$ python3 -q
>>> import numpy as np
>>> np.set_printoptions(precision=2, suppress=True, linewidth=100, sign=" ")
>>> q, _ = np.linalg.qr(np.array([[2.1, 1.1, 0.0, -1.6],
...     [0.2, 1.8, 0.5, 1.4],
...     [-1.1, -1.1, -0.4, 0.2],
...     [0.6, 0.8, -0.3, -0.6]]))
>>> F = 2 * q
>>> F
array([[-1.71,  0.47, -0.05, -0.92],
       [-0.16, -1.87,  0.18, -0.67],
       [ 0.9 ,  0.34, -1.  , -1.44],
       [-0.49, -0.41, -1.72,  0.8 ]])
>>> B = np.linalg.inv(F)
>>> np.allclose(B, F.T)
False
>>> np.linalg.inv(B)
array([[-1.71,  0.47, -0.05, -0.92],
       [-0.16, -1.87,  0.18, -0.67],
       [ 0.9 ,  0.34, -1.  , -1.44],
       [-0.49, -0.41, -1.72,  0.8 ]])
>>> print(np.round(np.linalg.cond(F), 2))
1.0
>>> B
array([[-0.43, -0.04,  0.22, -0.12],
       [ 0.12, -0.47,  0.09, -0.1 ],
       [-0.01,  0.05, -0.25, -0.43],
       [-0.23, -0.17, -0.36,  0.2 ]])
>>> J = np.load("data.npy")
>>> J
array([[ 1,  0,  3],
       [ 0,  0,  0],
       [ 3,  0,  9]])
>>> # symmetric, so the eigenvalues are real
>>> U, sv, Vh = np.linalg.svd(J)
>>> np.argmax(sv[:-1] / (sv[1:] + 1e-6)) + 1
np.int64(1)
>>> B = U[:, :1] @ np.diag(sv[:1]) @ Vh[:1]
>>> round(np.linalg.norm(J - B, 2), 2), np.round(sv[1], 2)
(np.float64(0.0), np.float64(0.0))
>>> E = np.maximum(np.array([[2],
...     [2],
...     [1],
...     [2],
...     [3],
...     [1],
...     [2],
...     [0],
...     [2],
...     [0],
...     [3],
...     [3],
...     [2],
...     [0],
...     [2],
...     [1]]) @ np.array([[7, -7, -1]]) + np.array([3, 3, 0]), 0)
>>> print(E)
[[ 17   0   0]
 [ 17   0   0]
 [ 10   0   0]
 [ 17   0   0]
 [ 24   0   0]
 [ 10   0   0]
 [ 17   0   0]
 [  3   3   0]
 [ 17   0   0]
 [  3   3   0]
 [ 24   0   0]
 [ 24   0   0]
 [ 17   0   0]
 [  3   3   0]
 [ 17   0   0]
 [ 10   0   0]]
>>> # row 1 repeats row 0
>>> [round(float(x), 2) for x in np.linalg.svd(E, compute_uv=False)[:3]]
[63.86, 5.18, 0.0]
>>> round(float(np.linalg.norm(E, 2) / np.linalg.norm(E)), 2)
1.0
>>> np.argsort(-np.linalg.norm(E, axis=0).round(6), kind="stable")[:3]
array([ 0,  1,  2])
>>> U, sv, Vh = np.linalg.svd(E)
>>> np.argmax(sv[:-1] / (sv[1:] + 1e-6)) + 1
np.int64(2)
>>> B = U[:, :2] @ np.diag(sv[:2]) @ Vh[:2]
>>> B.round(2) + 0
array([[ 17.,   0.,   0.],
       [ 17.,   0.,   0.],
       [ 10.,   0.,   0.],
       [ 17.,   0.,   0.],
       [ 24.,   0.,   0.],
       [ 10.,   0.,   0.],
       [ 17.,   0.,   0.],
       [  3.,   3.,   0.],
       [ 17.,   0.,   0.],
       [  3.,   3.,   0.],
       [ 24.,   0.,   0.],
       [ 24.,   0.,   0.],
       [ 17.,   0.,   0.],
       [  3.,   3.,   0.],
       [ 17.,   0.,   0.],
       [ 10.,   0.,   0.]])
>>> np.allclose(E[:-1].T @ np.linalg.lstsq(E[:-1].T, E[-1])[0], E[-1])
True
>>> Z = 20 * np.array([[-1.6, -1.0, -0.8], [0.6, -0.9, 0.8], [-0.2, 0.4, -0.8]])
>>> rng = np.random.default_rng(666515)
>>> lab = rng.integers(0, 3, 12)
>>> mat = Z[lab] + rng.normal(size=(12, 3))
>>> mat
array([[ -4.65,   7.15, -15.35],
       [-33.83, -19.67, -16.18],
       [ 11.84, -17.89,  16.37],
       [ 10.71, -17.37,  16.21],
       [ -3.67,   7.93, -15.34],
       [ -4.31,   8.44, -16.52],
       [ 11.34, -19.25,  16.28],
       [ -4.45,   8.91, -16.72],
       [ 12.09, -17.86,  15.46],
       [ -5.1 ,   8.68, -14.15],
       [ -3.54,   6.94, -15.57],
       [-31.73, -18.6 , -15.55]])
>>> Xs = mat - mat.mean(axis=0)
>>> vecs = np.linalg.svd(Xs)[2][:2]
>>> B = Xs - Xs @ vecs.T @ vecs
>>> np.diag(vecs.T @ vecs)
array([ 0.74,  0.72,  0.53])
>>> B.std(axis=0)
array([ 0.34,  0.35,  0.46])
>>> Z = mat[[11, 0]].astype(float)
>>> for _ in range(5):
...     lab = np.linalg.norm(mat[:, None] - Z, axis=-1).argmin(axis=1)
...     Z = np.array([mat[lab == j].mean(axis=0) for j in range(2)])
... 
>>> lab
array([ 1,  0,  1,  1,  1,  1,  1,  1,  1,  1,  1,  0])
>>> Z[1] - Z[0]
array([ 34.8 ,  16.7 ,  12.93])
>>> np.abs(Z[1] - Z[0]).argmax()
np.int64(0)
>>> B = mat + rng.integers(-2, 3, (12, 2)) @ rng.integers(-2, 3, (2, 3))
>>> B
array([[ -6.65,   7.15, -19.35],
       [-33.83, -21.67, -20.18],
       [ 14.84, -19.89,  18.37],
       [ 11.71, -17.37,  18.21],
       [ -6.67,  11.93, -13.34],
       [ -0.31,   4.44, -16.52],
       [ 17.34, -23.25,  20.28],
       [ -5.45,   8.91, -18.72],
       [ 14.09, -21.86,  11.46],
       [ -2.1 ,   6.68, -12.15],
       [ -4.54,   8.94, -13.57],
       [-29.73, -18.6 , -11.55]])
>>> np.abs(B - mat).sum(axis=1)
array([  6.,   6.,   7.,   3.,   9.,   8.,  14.,   3.,  10.,   7.,   5.,   6.])
>>> np.linalg.matrix_rank(B - mat, tol=1e-8)
np.int64(2)
>>> proj = B @ np.linalg.solve(B.T @ B, B.T)
>>> print(np.linalg.matrix_rank(np.eye(12) - proj))
9
>>> np.allclose(proj @ proj, proj)
True
>>> lab = mat[:, 2] > np.median(mat[:, 2])
>>> r0 = mat[lab].mean(axis=0) - mat[~lab].mean(axis=0)
>>> print(np.argsort(-np.abs(r0).round(6), kind="stable"))
[ 2  0  1]
>>> r0
array([19.95, -8.15, 21.78])
>>> np.round((((mat - mat.mean(axis=0)) @ r0 > 0) == lab).mean(), 2)
np.float64(0.83)
>>> lab.astype(int)
array([ 0,  0,  1,  1,  1,  0,  1,  0,  1,  1,  0,  0])
>>> arr = np.loadtxt("run10.csv", delimiter=",")
>>> arr
array([[-0.6 , -0.33,  0.12,  0.72],
       [-0.53, -0.52, -0.2 , -0.64],
       [-0.07,  0.19, -0.96,  0.19],
       [ 0.6 , -0.77, -0.16,  0.18]])
>>> x0 = np.array([5, 3, 4, 3])
>>> [p for p in range(1, 25) if np.allclose(np.linalg.matrix_power(arr, p), np.eye(4))]
[]
>>> 4 - np.linalg.matrix_rank(arr - np.eye(4), tol=1e-8)
np.int64(1)
>>> print(np.round(np.linalg.norm(x0), 2), np.round(np.linalg.norm(arr @ x0), 2))
7.68 7.68
>>> A = np.array([[-0.79, 5.85, 6.98],
...     [6.95, 3.99, 1.7],
...     [0.26, 1.05, 0.33],
...     [8.45, 8.07, 4.08],
...     [-5.1, -0.87, 1.65],
...     [-8.96, -5.48, 4.96],
...     [-1.4, -2.1, 2.13],
...     [-4.83, -9.65, -0.93],
...     [7.27, 4.8, -2.45],
...     [5.38, -2.49, -2.1],
...     [-3.65, 0.18, -5.99],
...     [0.27, -0.88, -0.51],
...     [4.37, -0.83, 0.72],
...     [-1.31, 4.32, 2.51],
...     [0.61, 3.37, -2.71],
...     [-2.53, 1.49, 0.38],
...     [-0.15, 0.03, 1.38]])
>>> proj = A @ np.linalg.solve(A.T @ A, A.T)
>>> np.round(np.diag(proj), 2) + 0
array([ 0.37,  0.16,  0.  ,  0.33,  0.09,  0.37,  0.06,  0.32,  0.18,  0.23,  0.39,  0.01,  0.13,
        0.14,  0.14,  0.06,  0.01])
>>> print(np.allclose(proj @ proj, proj))
True
>>> proj @ A[:, 1]
array([ 5.85,  3.99,  1.05,  8.07, -0.87, -5.48, -2.1 , -9.65,  4.8 , -2.49,  0.18, -0.88, -0.83,
        4.32,  3.37,  1.49,  0.03])
>>> np.trace(proj)
np.float64(3.0)
>>> m1 = np.loadtxt("sample16.csv", delimiter=",")
>>> m1
array([[ 4.,  0.,  0.,  0.],
       [ 0.,  4.,  0.,  3.],
       [ 0.,  0.,  4.,  0.],
       [ 0.,  3.,  0.,  4.]])
>>> x0 = np.ones(4)
>>> for _ in range(4):
...     x0 = m1 @ x0
...     x0 /= np.linalg.norm(x0)
...     print(round(x0 @ m1 @ x0, 2))
... 
6.26
6.71
6.9
6.97
>>> x0
array([ 0.07,  0.7 ,  0.07,  0.7 ])
>>> data = np.load("layer12.npy")
>>> data
array([[ 0, -5,  3],
       [-5,  0, -5],
       [ 3, -5,  0]])
>>> # symmetric
>>> q, vecs = np.linalg.qr(data[:, :2])[0], np.linalg.qr(data[:, 2:])[0]
>>> sv = np.linalg.svd(q.T @ vecs, compute_uv=False)
>>> round(float(np.linalg.norm(q @ q.T - vecs @ vecs.T, 2)), 2)
1.0
>>> print(np.degrees(np.arccos(sv.clip(0, 1))))
[ 42.05]
>>> sv
array([ 0.74])
>>> (sv > 0.9).sum()
np.int64(0)
>>> round(np.abs(np.linalg.eigvals(data)).max(), 2)
np.float64(8.73)
>>> np.allclose(data @ data.T, data.T @ data)
True
>>> print(round(np.linalg.det(data[::-1]), 2))
-150.0
>>> np.round(np.linalg.det(2 * data), 2), np.round(np.linalg.det(data), 2)
(np.float64(1200.0), np.float64(150.0))
>>> print(np.einsum("ij,ji->", data, data))
118
>>> np.kron(np.eye(2, dtype=int), data)
array([[ 0, -5,  3,  0,  0,  0],
       [-5,  0, -5,  0,  0,  0],
       [ 3, -5,  0,  0,  0,  0],
       [ 0,  0,  0,  0, -5,  3],
       [ 0,  0,  0, -5,  0, -5],
       [ 0,  0,  0,  3, -5,  0]])
>>> np.poly(data)
array([   1.,    0.,  -59., -150.])
>>> np.linalg.eigvals(data)
array([ 8.73, -3.  , -5.73])
>>> W1 = np.array([[-3, 1], [2, 3], [2, -1]])
>>> coef = np.array([-4, -1])
>>> H = np.maximum(data @ W1 + coef, 0)
>>> print((H > 0).astype(int))
[[ 0  0]
 [ 1  0]
 [ 0  0]]
>>> Z = np.array([[-2, 5], [-3, -4]])
>>> (H @ Z).round(6).argmax(axis=1)
array([ 0,  1,  0])
>>> x0 = np.array([4, 0, 5])
>>> a = np.maximum(data @ x0, 0)
>>> data * (a > 1e-9)[:, None]
array([[ 0, -5,  3],
       [ 0,  0,  0],
       [ 3, -5,  0]])
>>> print(np.maximum(data @ x0, 0) - np.maximum(-data @ x0, 0))
[ 15 -45  12]
>>> np.tanh(data @ x0)
array([ 1., -1.,  1.])
>>> np.flatnonzero(a > 1e-9)
array([ 0,  2])
